% ipython --no-banner

In [1]: import numpy as np

In [2]: np.set_printoptions(precision=2, suppress=True, linewidth=160)

In [3]: def rnd(a):
   ...:     return np.round(a, 2) + 0
   ...: 

In [4]: M = np.array([[-4, 2, 0, 0, 0, 0],
   ...:     [3, 5, 0, 0, 0, 0],
   ...:     [1, -1, 0, 0, 0, 0],
   ...:     [0, 0, -4, 2, 0, 0],
   ...:     [0, 0, 3, 5, 0, 0],
   ...:     [0, 0, 1, -1, 0, 0],
   ...:     [0, 0, 0, 0, -4, 2],
   ...:     [0, 0, 0, 0, 3, 5],
   ...:     [0, 0, 0, 0, 1, -1]])

In [5]: x = np.array([0, -4, 3, -9, -9, -8])

In [6]: h1 = np.maximum(M @ x, 0)

In [7]: np.maximum(M @ (3 * x), 0)
Out[7]: array([ 0,  0, 12,  0,  0, 36, 60,  0,  0])

In [8]: M.T @ h1
Out[8]: array([  4,  -4,  12, -12, -80,  40])

In [9]: rnd(np.tanh(M @ x))
Out[9]: array([-1.  , -1.  ,  1.  , -1.  , -1.  ,  1.  ,  1.  , -1.  , -0.76])

In [10]: M.reshape(2, -1)
Out[10]: 
array([[-4,  2,  0,  0,  0,  0,  3,  5,  0,  0,  0,  0,  1, -1,  0,  0,  0,  0,  0,  0, -4,  2,  0,  0,  0,  0,  3],
       [ 5,  0,  0,  0,  0,  1, -1,  0,  0,  0,  0,  0,  0, -4,  2,  0,  0,  0,  0,  3,  5,  0,  0,  0,  0,  1, -1]])

In [11]: blk = M.reshape(9, 2, -1)

In [12]: blk.sum(axis=1)
Out[12]: 
array([[-4,  2,  0],
       [ 3,  5,  0],
       [ 1, -1,  0],
       [ 2,  0, -4],
       [ 5,  0,  3],
       [-1,  0,  1],
       [ 0, -4,  2],
       [ 0,  3,  5],
       [ 0,  1, -1]])

In [13]: np.einsum("ihd,ihd->ih", blk, blk)
Out[13]: 
array([[20,  0],
       [34,  0],
       [ 2,  0],
       [16,  4],
       [ 9, 25],
       [ 1,  1],
       [ 0, 20],
       [ 0, 34],
       [ 0,  2]])

In [14]: np.swapaxes(blk, 1, 2)[4]
Out[14]: 
array([[0, 5],
       [0, 0],
       [3, 0]])

In [15]: np.einsum("ihd,jhd->hij", blk, blk).shape
Out[15]: (2, 9, 9)

In [16]: F = np.load("x.npy")

In [17]: F
Out[17]: 
array([[ 4,  4,  4,  4,  4,  4,  4],
       [ 4,  8,  8,  8,  8,  8,  8],
       [ 4,  8, 12, 12, 12, 12, 12],
       [ 4,  8, 12, 16, 16, 16, 16],
       [ 4,  8, 12, 16, 20, 20, 20],
       [ 4,  8, 12, 16, 20, 24, 24],
       [ 4,  8, 12, 16, 20, 24, 28]])

In [18]: vals, V = np.linalg.eigvalsh(F)
ValueError: too many values to unpack (expected 2)


In [19]: vals, V = np.linalg.eigh(F)

In [20]: rnd(vals.sum()), np.trace(F)
Out[20]: (np.float64(112.0), np.int64(112))

In [21]: np.unique(vals.round(6) + 0, return_counts=True)[1]
Out[21]: array([1, 1, 1, 1, 1, 1, 1])

In [22]: (vals > 1e-8).sum(), (vals < -1e-8).sum()
Out[22]: (np.int64(7), np.int64(0))

In [23]: print(np.abs(V[:, -1]).round(6).argmax())
6

In [24]: print(rnd(np.abs(V[:, -1])))
[0.11 0.21 0.3  0.38 0.45 0.49 0.51]

In [25]: print(rnd(np.linalg.eigvalsh(F + 2 * np.eye(7))))
[ 3.05  3.2   3.53  4.23  6.   12.47 93.52]

In [26]: print(rnd(V @ np.diag(vals) @ V.T))
[[ 4.  4.  4.  4.  4.  4.  4.]
 [ 4.  8.  8.  8.  8.  8.  8.]
 [ 4.  8. 12. 12. 12. 12. 12.]
 [ 4.  8. 12. 16. 16. 16. 16.]
 [ 4.  8. 12. 16. 20. 20. 20.]
 [ 4.  8. 12. 16. 20. 24. 24.]
 [ 4.  8. 12. 16. 20. 24. 28.]]

In [27]: x = np.ones(7)

In [28]: for _ in range(4):
    ...:     x = F @ x
    ...:     x /= np.linalg.norm(x)
    ...:     print(round(x @ F @ x, 2))
    ...: 
91.41
91.52
91.52
91.52

In [29]: rnd(x)
Out[29]: array([0.11, 0.21, 0.3 , 0.38, 0.45, 0.49, 0.51])
